% python3 -q
>>> import numpy as np
>>> import numpy.linalg as la
>>> np.set_printoptions(suppress=True, linewidth=140)
>>> data = np.load("arr.npy")
>>> data
array([[ 2.74,  1.29,  0.77],
       [ 2.8 , -2.59,  3.65],
       [ 4.32, -1.72,  3.73],
       [-3.61, -7.53, -6.25],
       [ 2.62,  0.8 ,  0.6 ],
       [ 3.24, -1.19,  4.18],
       [ 4.68, -2.13,  3.97],
       [-3.49, -7.67, -6.69],
       [-4.13, -7.4 , -5.44],
       [-2.6 , -8.02, -6.94],
       [ 1.89,  1.49,  1.79],
       [ 4.55, -3.25,  4.84],
       [-3.94, -7.09, -4.73],
       [-2.03, -8.73, -5.32],
       [ 2.73, -3.35,  2.71],
       [ 3.43, -2.3 ,  4.69],
       [ 4.58,  0.09, -0.8 ],
       [ 4.09,  1.23,  1.92],
       [-4.56, -7.84, -6.11],
       [ 4.19, -0.33,  0.48],
       [ 3.48, -0.15,  1.32],
       [ 4.39, -2.  ,  3.46],
       [-3.54, -7.45, -6.79],
       [-4.06, -9.33, -4.52],
       [ 4.72, -3.32,  3.29],
       [ 3.44,  1.8 ,  2.92],
       [ 4.84, -3.32,  1.01]])
>>> Xs = (data - data.mean(axis=0)) / data.std(axis=0)
>>> np.round(Xs.std(axis=0), 2)
array([1., 1., 1.])
>>> np.argwhere(np.abs(Xs) > 2)
array([], shape=(0, 2), dtype=int64)
>>> b = la.lstsq(np.delete(Xs, 0, axis=1), Xs[:, 0])[0]
>>> np.abs(b).argmax()
np.int64(1)
>>> b.round(2)
array([0.31, 0.67])
>>> np.round(1 - np.var(Xs[:, 0] - np.delete(Xs, 0, axis=1) @ b), 2)
np.float64(0.88)
>>> z = data[:, 1] > np.median(data[:, 1])
>>> u = data[z].mean(axis=0) - data[~z].mean(axis=0)
>>> u.round(2)
array([4.5 , 5.97, 4.9 ])
>>> z.astype(int)
array([1, 0, 1, 0, 1, 1, 1, 0, 0, 0, 1, 0, 0, 0, 0, 1, 1, 1, 0, 1, 1, 1, 0, 0, 0, 1, 0])
>>> round(float((((data - data.mean(axis=0)) @ u > 0) == z).mean()), 2)
0.81
>>> ((data - data.mean(axis=0)) @ u > 0).astype(int)
array([1, 1, 1, 0, 1, 1, 1, 0, 0, 0, 1, 1, 0, 0, 1, 1, 1, 1, 0, 1, 1, 1, 0, 0, 1, 1, 1])
>>> proj = data @ la.solve(data.T @ data, data.T)
>>> la.matrix_rank(np.eye(27) - proj)
np.int64(24)
>>> np.round(la.eigvalsh(proj), 2) + 0
array([0., 0., 0., 0., 0., 0., 0., 0., 0., 0., 0., 0., 0., 0., 0., 0., 0., 0., 0., 0., 0., 0., 0., 0., 1., 1., 1.])
>>> np.allclose(proj @ proj, proj)
True
>>> np.round(proj @ data[:, 1], 2)
array([ 1.29, -2.59, -1.72, -7.53,  0.8 , -1.19, -2.13, -7.67, -7.4 , -8.02,  1.49, -3.25, -7.09, -8.73, -3.35, -2.3 ,  0.09,  1.23, -7.84,
       -0.33, -0.15, -2.  , -7.45, -9.33, -3.32,  1.8 , -3.32])
>>> rng = np.random.default_rng(756024)
>>> z = rng.permutation(3)
>>> M2 = data[:, z] * rng.choice([-1, 1], 3)
>>> M2
array([[-1.29,  2.74,  0.77],
       [ 2.59,  2.8 ,  3.65],
       [ 1.72,  4.32,  3.73],
       [ 7.53, -3.61, -6.25],
       [-0.8 ,  2.62,  0.6 ],
       [ 1.19,  3.24,  4.18],
       [ 2.13,  4.68,  3.97],
       [ 7.67, -3.49, -6.69],
       [ 7.4 , -4.13, -5.44],
       [ 8.02, -2.6 , -6.94],
       [-1.49,  1.89,  1.79],
       [ 3.25,  4.55,  4.84],
       [ 7.09, -3.94, -4.73],
       [ 8.73, -2.03, -5.32],
       [ 3.35,  2.73,  2.71],
       [ 2.3 ,  3.43,  4.69],
       [-0.09,  4.58, -0.8 ],
       [-1.23,  4.09,  1.92],
       [ 7.84, -4.56, -6.11],
       [ 0.33,  4.19,  0.48],
       [ 0.15,  3.48,  1.32],
       [ 2.  ,  4.39,  3.46],
       [ 7.45, -3.54, -6.79],
       [ 9.33, -4.06, -4.52],
       [ 3.32,  4.72,  3.29],
       [-1.8 ,  3.44,  2.92],
       [ 3.32,  4.84,  1.01]])
>>> U, _, Vt = la.svd(data.T @ M2)
>>> np.round(U @ Vt, 2) + 0
array([[ 0.,  1.,  0.],
       [-1.,  0.,  0.],
       [ 0.,  0.,  1.]])
>>> z
array([1, 0, 2])
